>>> import numpy as np
>>> import numpy.linalg as la
>>> np.set_printoptions(suppress=True, linewidth=140)
>>> r0 = np.array([-1, 0, -1, 2])
>>> r1 = np.array([-4, -4, -4, -5, 3])
>>> m1 = r0[:, None] + r1[None, :]
>>> m1
array([[-5, -5, -5, -6,  2],
       [-4, -4, -4, -5,  3],
       [-5, -5, -5, -6,  2],
       [-2, -2, -2, -3,  5]])
>>> t = np.radians(135)
>>> Rm = np.eye(5)
>>> Rm[3, 3] = Rm[4, 4] = np.cos(t)
>>> Rm[3, 4], Rm[4, 3] = -np.sin(t), np.sin(t)
>>> Rm.round(2)
array([[ 1.  ,  0.  ,  0.  ,  0.  ,  0.  ],
       [ 0.  ,  1.  ,  0.  ,  0.  ,  0.  ],
       [ 0.  ,  0.  ,  1.  ,  0.  ,  0.  ],
       [ 0.  ,  0.  ,  0.  , -0.71, -0.71],
       [ 0.  ,  0.  ,  0.  ,  0.71, -0.71]])
>>> out = m1 @ Rm.T
>>> np.round(np.abs(out - m1).max(axis=0), 2)
array([ 0.  ,  0.  ,  0.  ,  8.83, 10.66])
>>> np.allclose(m1 @ m1.T, out @ out.T)
True
>>> mat = np.load("layer15.npy")
>>> mat.round(2)
array([[0.25, 0.25, 0.25, 0.  , 0.  , 0.25],
       [0.  , 0.67, 0.  , 0.  , 0.  , 0.33],
       [0.33, 0.  , 0.67, 0.  , 0.  , 0.  ],
       [0.  , 0.33, 0.33, 0.33, 0.  , 0.  ],
       [0.33, 0.  , 0.  , 0.  , 0.33, 0.33],
       [0.  , 0.  , 0.25, 0.25, 0.25, 0.25]])
>>> r0 = np.array([0, 3, -3, -3, 3, 3])
>>> out = mat + np.outer(r0, np.eye(6)[5])
>>> out.round(2)
array([[ 0.25,  0.25,  0.25,  0.  ,  0.  ,  0.25],
       [ 0.  ,  0.67,  0.  ,  0.  ,  0.  ,  3.33],
       [ 0.33,  0.  ,  0.67,  0.  ,  0.  , -3.  ],
       [ 0.  ,  0.33,  0.33,  0.33,  0.  , -3.  ],
       [ 0.33,  0.  ,  0.  ,  0.  ,  0.33,  3.33],
       [ 0.  ,  0.  ,  0.25,  0.25,  0.25,  3.25]])
>>> np.round(la.det(out) / la.det(mat), 2), np.round(1 + la.solve(mat, r0)[5], 2)
(np.float64(12.0), np.float64(12.0))
>>> la.matrix_rank(out - mat)
np.int64(1)
>>> rng = np.random.default_rng(435)
>>> idx = rng.permutation(6)
>>> idx
array([5, 0, 1, 2, 4, 3])
>>> out = mat[idx][:, idx]
>>> np.trace(out)
np.float64(2.5)
>>> np.round(np.sort(np.abs(la.eigvals(out))), 2)
array([0.19, 0.19, 0.33, 0.33, 0.6 , 1.  ])
>>> out = la.invert(mat)
Traceback (most recent call last):
  File "<python-input-28>", line 1, in <module>
    out = la.invert(mat)
          ^^^^^^^^^
AttributeError: module 'numpy.linalg' has no attribute 'invert'
>>> out = la.inv(mat)
>>> round(float(la.det(mat) * la.det(out)), 2)
1.0
>>> (np.abs(out) > 1e-9).astype(int)
array([[1, 1, 1, 1, 1, 1],
       [1, 1, 1, 1, 1, 1],
       [1, 1, 1, 1, 1, 1],
       [1, 1, 1, 1, 0, 0],
       [1, 1, 1, 0, 1, 0],
       [1, 1, 1, 1, 1, 1]])
>>> round(la.cond(mat), 2)
np.float64(14.38)
>>> round(la.slogdet(mat)[0], 2)
np.float64(1.0)
>>> out.round(2) + 0
array([[ 2.67, -2.  , -1.  ,  2.  ,  2.  , -2.67],
       [-2.67,  2.  ,  1.  ,  1.  ,  1.  , -1.33],
       [-1.33,  1.  ,  2.  , -1.  , -1.  ,  1.33],
       [ 4.  , -3.  , -3.  ,  3.  ,  0.  ,  0.  ],
       [-8.  ,  3.  ,  3.  ,  0.  ,  3.  ,  0.  ],
       [ 5.33, -1.  , -2.  , -2.  , -2.  ,  2.67]])
